$ python -q
>>> import numpy as np
>>> from numpy import linalg as LA
>>> np.set_printoptions(suppress=True, linewidth=120)
>>> data = np.loadtxt("w.csv", delimiter=",")
>>> data.round(2)
array([[-0.15, -0.32, -0.41, -0.84],
       [-0.7 , -0.4 , -0.38,  0.46],
       [ 0.7 , -0.38, -0.54,  0.28],
       [-0.08,  0.77, -0.63,  0.04]])
>>> gram = data.T @ data
>>> (data @ data.T).shape
(4, 4)
>>> rng = np.random.default_rng(628)
>>> labels = rng.permutation(4)
>>> labels
array([0, 1, 2, 3])
>>> A2 = data[labels][:, labels]
>>> print(np.round(np.diag(A2), 2))
[-0.15 -0.4  -0.54  0.04]
>>> A2.round(2)
array([[-0.15, -0.32, -0.41, -0.84],
       [-0.7 , -0.4 , -0.38,  0.46],
       [ 0.7 , -0.38, -0.54,  0.28],
       [-0.08,  0.77, -0.63,  0.04]])
>>> A2 = LA.inv(data)
>>> A2.round(2)
array([[-0.15, -0.7 ,  0.7 , -0.08],
       [-0.32, -0.4 , -0.38,  0.77],
       [-0.41, -0.38, -0.54, -0.63],
       [-0.84,  0.46,  0.28,  0.04]])
>>> np.round(LA.det(data) * A2, 2)
array([[ 0.15,  0.7 , -0.7 ,  0.08],
       [ 0.32,  0.4 ,  0.38, -0.77],
       [ 0.41,  0.38,  0.54,  0.63],
       [ 0.84, -0.46, -0.28, -0.04]])
>>> round(float(LA.cond(data)), 2)
1.0
>>> m1 = np.loadtxt("mat.csv", delimiter=",")
>>> m1
array([[ -3.,  -2.,  -1.,   0.,   1.,   2.,   3.,   4.,   5.,   6.,   7.],
       [  8.,   9.,  10.,  11.,  12.,  13.,  14.,  15.,  16.,  17.,  18.],
       [ 19.,  20.,  21.,  22.,  23.,  24.,  25.,  26.,  27.,  28.,  29.],
       [ 30.,  31.,  32.,  33.,  34.,  35.,  36.,  37.,  38.,  39.,  40.],
       [ 41.,  42.,  43.,  44.,  45.,  46.,  47.,  48.,  49.,  50.,  51.],
       [ 52.,  53.,  54.,  55.,  56.,  57.,  58.,  59.,  60.,  61.,  62.],
       [ 63.,  64.,  65.,  66.,  67.,  68.,  69.,  70.,  71.,  72.,  73.],
       [ 74.,  75.,  76.,  77.,  78.,  79.,  80.,  81.,  82.,  83.,  84.],
       [ 85.,  86.,  87.,  88.,  89.,  90.,  91.,  92.,  93.,  94.,  95.],
       [ 96.,  97.,  98.,  99., 100., 101., 102., 103., 104., 105., 106.],
       [107., 108., 109., 110., 111., 112., 113., 114., 115., 116., 117.]])
>>> LA.matrix_rank(m1, rtol=0.1)
np.int64(1)
>>> np.argsort(-LA.norm(m1, axis=0).round(6), kind="stable")[:3]
array([10,  9,  8])
